$ ipython --no-banner

In [1]: import numpy as np

In [2]: import numpy.linalg as la

In [3]: np.set_printoptions(precision=3, suppress=True, linewidth=100)

In [4]: X = np.load("data.npy")

In [5]: X
Out[5]: 
array([[ 15.286,  -6.811,  35.685,  -4.825],
       [ 10.367,  -5.092,  27.385,  -4.053],
       [ 10.323,  -5.077,  27.309,  -4.046],
       [  5.257,  -3.382,  18.379,  -3.095],
       [ -0.955,  -1.215,   4.509,  -1.049],
       [ -1.005,  -1.176,   4.242,  -0.994],
       [ -1.074,  -1.107,   3.784,  -0.897],
       [ -1.084,  -0.842,   2.292,  -0.553],
       [ -1.045,  -0.789,   2.054,  -0.495],
       [ -1.036,  -0.78 ,   2.012,  -0.484],
       [ -1.015,  -0.756,   1.915,  -0.46 ],
       [ -0.992,  -0.733,   1.822,  -0.437],
       [ -0.864,  -0.622,   1.419,  -0.335],
       [ -0.593,  -0.423,   0.849,  -0.193],
       [ -0.314,  -0.227,   0.414,  -0.089],
       [  0.879,   0.76 ,  -1.07 ,   0.163],
       [  2.822,   4.583,  -5.615,   0.196],
       [  2.996,   5.858,  -7.209,   0.132],
       [  3.02 ,   6.234,  -7.689,   0.111],
       [  3.031,   7.349,  -9.138,   0.043],
       [  3.01 ,   7.846,  -9.795,   0.01 ],
       [  2.94 ,   8.696, -10.934,  -0.047],
       [  2.789,   9.84 , -12.497,  -0.128],
       [  2.426,  11.683, -15.075,  -0.263],
       [  1.839,  13.872, -18.224,  -0.429],
       [  0.952,  16.505, -22.118,  -0.633],
       [  0.565,  17.521, -23.649,  -0.712],
       [  0.058,  18.774, -25.555,  -0.811],
       [ -1.883,  23.038, -32.183,  -1.146],
       [ -2.164,  23.607, -33.082,  -1.191]])

In [6]: w1 = np.array([[0, 2], [0, 0], [1, 2], [1, 3]])

In [7]: beta = np.array([-1, 0])

In [8]: act = np.maximum(X @ w1 + beta, 0)

In [9]: la.matrix_rank(act)
Out[9]: np.int64(2)

In [10]: (act > 0).mean(axis=0)
Out[10]: array([0.433, 0.467])

In [11]: W2 = np.array([[-2, 3, -2], [2, -1, -3]])

In [12]: w1 @ W2
Out[12]: 
array([[  4,  -2,  -6],
       [  0,   0,   0],
       [  2,   1,  -8],
       [  4,   0, -11]])

In [13]: left, sv, vt = la.svd(X)

In [14]: sv.round(3) + 0
Out[14]: array([103.249,  30.722,   7.574,   0.   ])

In [15]: out = left[:, :3] @ np.diag(sv[:3]) @ vt[:3]

In [16]: out
Out[16]: 
array([[ 15.286,  -6.811,  35.685,  -4.825],
       [ 10.367,  -5.092,  27.385,  -4.053],
       [ 10.323,  -5.077,  27.309,  -4.046],
       [  5.257,  -3.382,  18.379,  -3.095],
       [ -0.955,  -1.215,   4.509,  -1.049],
       [ -1.005,  -1.176,   4.242,  -0.994],
       [ -1.074,  -1.107,   3.784,  -0.897],
       [ -1.084,  -0.842,   2.292,  -0.553],
       [ -1.045,  -0.789,   2.054,  -0.495],
       [ -1.036,  -0.78 ,   2.012,  -0.484],
       [ -1.015,  -0.756,   1.915,  -0.46 ],
       [ -0.992,  -0.733,   1.822,  -0.437],
       [ -0.864,  -0.622,   1.419,  -0.335],
       [ -0.593,  -0.423,   0.849,  -0.193],
       [ -0.314,  -0.227,   0.414,  -0.089],
       [  0.879,   0.76 ,  -1.07 ,   0.163],
       [  2.822,   4.583,  -5.615,   0.196],
       [  2.996,   5.858,  -7.209,   0.132],
       [  3.02 ,   6.234,  -7.689,   0.111],
       [  3.031,   7.349,  -9.138,   0.043],
       [  3.01 ,   7.846,  -9.795,   0.01 ],
       [  2.94 ,   8.696, -10.934,  -0.047],
       [  2.789,   9.84 , -12.497,  -0.128],
       [  2.426,  11.683, -15.075,  -0.263],
       [  1.839,  13.872, -18.224,  -0.429],
       [  0.952,  16.505, -22.118,  -0.633],
       [  0.565,  17.521, -23.649,  -0.712],
       [  0.058,  18.774, -25.555,  -0.811],
       [ -1.883,  23.038, -32.183,  -1.146],
       [ -2.164,  23.607, -33.082,  -1.191]])

In [17]: np.round(la.norm(X - out) / la.norm(X), 3)
Out[17]: np.float64(0.0)

In [18]: np.round(la.norm(X - out, 2), 3), round(sv[3], 3)
Out[18]: (np.float64(0.0), np.float64(0.0))

In [19]: la.matrix_rank(X, rtol=0.1)
Out[19]: np.int64(2)

In [20]: rng = np.random.default_rng(57487)

In [21]: J = np.triu(rng.random((6, 6)) < 0.4, 1).astype(int)

In [22]: J = J + J.T

In [23]: J
Out[23]: 
array([[0, 1, 1, 1, 0, 0],
       [1, 0, 0, 1, 0, 1],
       [1, 0, 0, 1, 0, 0],
       [1, 1, 1, 0, 1, 1],
       [0, 0, 0, 1, 0, 1],
       [0, 1, 0, 1, 1, 0]])

In [24]: w1 = np.array([[4, 3, 1, 4, 1],
    ...:     [3, -2, 2, -4, 4],
    ...:     [-5, -5, -3, -1, -3],
    ...:     [2, 1, -2, 5, 0],
    ...:     [3, -4, -1, 2, -5],
    ...:     [-3, 4, 3, 3, 4]])

In [25]: beta = np.array([5, 0, 9, 6, 2])

In [26]: act = np.maximum(J @ w1 + beta, 0)

In [27]: act
Out[27]: 
array([[ 5,  0,  6,  6,  3],
       [ 8,  8, 11, 18,  7],
       [11,  4,  8, 15,  3],
       [ 7,  0, 11, 10,  3],
       [ 4,  5, 10, 14,  6],
       [13,  0,  8,  9,  1]])

In [28]: (act > 0).mean(axis=0)
Out[28]: array([1. , 0.5, 1. , 1. , 1. ])

In [29]: W2 = np.array([[2, -5], [-5, 0], [-1, 4], [-2, -2], [1, -2]])

In [30]: act @ W2
Out[30]: 
array([[ -5, -19],
       [-64, -46],
       [-33, -59],
       [-14, -17],
       [-49, -20],
       [  1, -53]])

In [31]: (act @ W2).round(6).argmax(axis=1)
Out[31]: array([0, 1, 0, 0, 1, 0])

In [32]: w, vecs = la.eigh(J)

In [33]: np.round(vecs.T @ vecs, 3) + 0
Out[33]: 
array([[1., 0., 0., 0., 0., 0.],
       [0., 1., 0., 0., 0., 0.],
       [0., 0., 1., 0., 0., 0.],
       [0., 0., 0., 1., 0., 0.],
       [0., 0., 0., 0., 1., 0.],
       [0., 0., 0., 0., 0., 1.]])

In [34]: np.abs(vecs[:, -1])
Out[34]: array([0.4  , 0.424, 0.3  , 0.566, 0.3  , 0.4  ])

In [35]: (w > 1e-8).sum(), (w < -1e-8).sum()
Out[35]: (np.int64(3), np.int64(3))

In [36]: np.unique(w.round(6) + 0, return_counts=True)[1]
Out[36]: array([1, 1, 1, 1, 1, 1])

In [37]: w
Out[37]: array([-1.809, -1.527, -1.   ,  0.112,  1.   ,  3.223])

In [38]: la.eigvalsh(J @ J)
Out[38]: array([ 0.013,  1.   ,  1.   ,  2.331,  3.271, 10.386])

In [39]: la.svd(J, compute_uv=False)
Out[39]: array([3.223, 1.809, 1.527, 1.   , 1.   , 0.112])

In [40]: J.sum(axis=0)
Out[40]: array([3, 3, 2, 5, 2, 3])

In [41]: J.mean(axis=0)
Out[41]: array([0.5  , 0.5  , 0.333, 0.833, 0.333, 0.5  ])

In [42]: la.rank(J)
Traceback (most recent call last):
  Cell In[42], line 1
    la.rank(J)
AttributeError: module 'numpy.linalg' has no attribute 'rank'


In [43]: np.round(la.norm(J), 3)
Out[43]: np.float64(4.243)

In [44]: np.diff(J, axis=0)
Out[44]: 
array([[ 1, -1, -1,  0,  0,  1],
       [ 0,  0,  0,  0,  0, -1],
       [ 0,  1,  1, -1,  1,  1],
       [-1, -1, -1,  1, -1,  0],
       [ 0,  1,  0,  0,  1, -1]])

In [45]: np.abs(J).max()
Out[45]: np.int64(1)

In [46]: la.svd(J, compute_uv=False)
Out[46]: array([3.223, 1.809, 1.527, 1.   , 1.   , 0.112])

In [47]: x = np.array([-5, 7, 2, -6, -9, 1])

In [48]: h = np.maximum(J @ x, 0)

In [49]: np.tanh(J @ x)
Out[49]: array([ 0.995, -1.   , -1.   , -0.999, -1.   , -1.   ])

In [50]: J.T @ h
Out[50]: array([0, 3, 3, 3, 0, 0])

In [51]: np.maximum(J @ x, 0) - np.maximum(-J @ x, 0)
Out[51]: array([  3, -10, -11,  -4,  -5,  -8])

In [52]: mat = np.load("layer7.npy")

In [53]: mat
Out[53]: 
array([[0, 1],
       [1, 0]])

In [54]: np.sort(np.abs(la.eigvals(mat)))[::-1]
Out[54]: array([1., 1.])

In [55]: mat @ np.ones(2)
Out[55]: array([1., 1.])

In [56]: p = np.eye(2)[0]

In [57]: for _ in range(4):
    ...:     p = p @ mat
    ...:     print(p.round(3))
    ...: 
[0. 1.]
[1. 0.]
[0. 1.]
[1. 0.]

In [58]: w, vecs = la.eigh(mat)

In [59]: x = np.array([5, -2])

In [60]: np.round(vecs * np.abs(w) @ vecs.T, 3) + 0
Out[60]: 
array([[1., 0.],
       [0., 1.]])

In [61]: la.eigvalsh(mat[1:, 1:])
Out[61]: array([0.])

In [62]: A = np.load("mat.npy")

In [63]: A
Out[63]: 
array([[-4, -3,  0, -4, -3],
       [-3, -8,  7,  5,  2],
       [ 0,  7,  6, -4,  3],
       [-4,  5, -4, -2,  0],
       [-3,  2,  3,  0,  6]])

In [64]: Q = A.astype(float).copy()

In [65]: for j in range(5):
    ...:     Q[:, j] -= Q[:, :j] @ (Q[:, :j].T @ Q[:, j])
    ...:     Q[:, j] /= la.norm(Q[:, j])
    ...: 

In [66]: np.round(Q.T @ Q, 3) + 0
Out[66]: 
array([[1., 0., 0., 0., 0.],
       [0., 1., 0., 0., 0.],
       [0., 0., 1., 0., 0.],
       [0., 0., 0., 1., 0.],
       [0., 0., 0., 0., 1.]])

In [67]: w, vecs = la.eigh(A)

In [68]: x = np.array([1, 2, 1, 1, 1])

In [69]: np.abs(A).sum(axis=1).max(), np.round(np.abs(w).max(), 3)
Out[69]: (np.int64(25), np.float64(14.116))

In [70]: (np.sign(vecs[:, -1].round(6)) == np.sign(vecs[0, -1].round(6))).astype(int)
Out[70]: array([1, 0, 0, 1, 0])

In [71]: x @ A @ x
Out[71]: np.int64(2)

In [72]: left, sv, vt = la.svd(A, full_matrices=False)

In [73]: np.round(vt @ vt.T, 3) + 0
Out[73]: 
array([[1., 0., 0., 0., 0.],
       [0., 1., 0., 0., 0.],
       [0., 0., 1., 0., 0.],
       [0., 0., 0., 1., 0.],
       [0., 0., 0., 0., 1.]])

In [74]: (sv > 1e-8).sum()
Out[74]: np.int64(5)

In [75]: sv
Out[75]: array([14.116, 11.779,  7.397,  5.789,  1.945])

In [76]: left.shape, sv.shape, vt.shape
Out[76]: ((5, 5), (5,), (5, 5))

In [77]: np.round(left.T @ A @ vt.T, 3) + 0
Out[77]: 
array([[14.116,  0.   ,  0.   ,  0.   ,  0.   ],
       [ 0.   , 11.779,  0.   ,  0.   ,  0.   ],
       [ 0.   ,  0.   ,  7.397,  0.   ,  0.   ],
       [ 0.   ,  0.   ,  0.   ,  5.789,  0.   ],
       [ 0.   ,  0.   ,  0.   ,  0.   ,  1.945]])

In [78]: np.cumsum(sv ** 2) / np.sum(sv ** 2)
Out[78]: array([0.463, 0.786, 0.913, 0.991, 1.   ])

In [79]: round(np.sqrt((sv ** 2).sum()), 3), round(float(la.norm(A)), 3)
Out[79]: (np.float64(20.736), 20.736)

In [80]: np.allclose(left * sv @ vt, A)
Out[80]: True

In [81]: np.kron(np.eye(2, dtype=int), A)
Out[81]: 
array([[-4, -3,  0, -4, -3,  0,  0,  0,  0,  0],
       [-3, -8,  7,  5,  2,  0,  0,  0,  0,  0],
       [ 0,  7,  6, -4,  3,  0,  0,  0,  0,  0],
       [-4,  5, -4, -2,  0,  0,  0,  0,  0,  0],
       [-3,  2,  3,  0,  6,  0,  0,  0,  0,  0],
       [ 0,  0,  0,  0,  0, -4, -3,  0, -4, -3],
       [ 0,  0,  0,  0,  0, -3, -8,  7,  5,  2],
       [ 0,  0,  0,  0,  0,  0,  7,  6, -4,  3],
       [ 0,  0,  0,  0,  0, -4,  5, -4, -2,  0],
       [ 0,  0,  0,  0,  0, -3,  2,  3,  0,  6]])

In [82]: np.round(la.det(2 * A), 3), round(la.det(A), 3)
Out[82]: (np.float64(443200.0), np.float64(13850.0))

In [83]: np.poly(A)
Out[83]: array([     1.,      2.,   -213.,     32.,   7834., -13850.])

In [84]: round(la.det(A[::-1]), 3)
Out[84]: np.float64(13850.0)
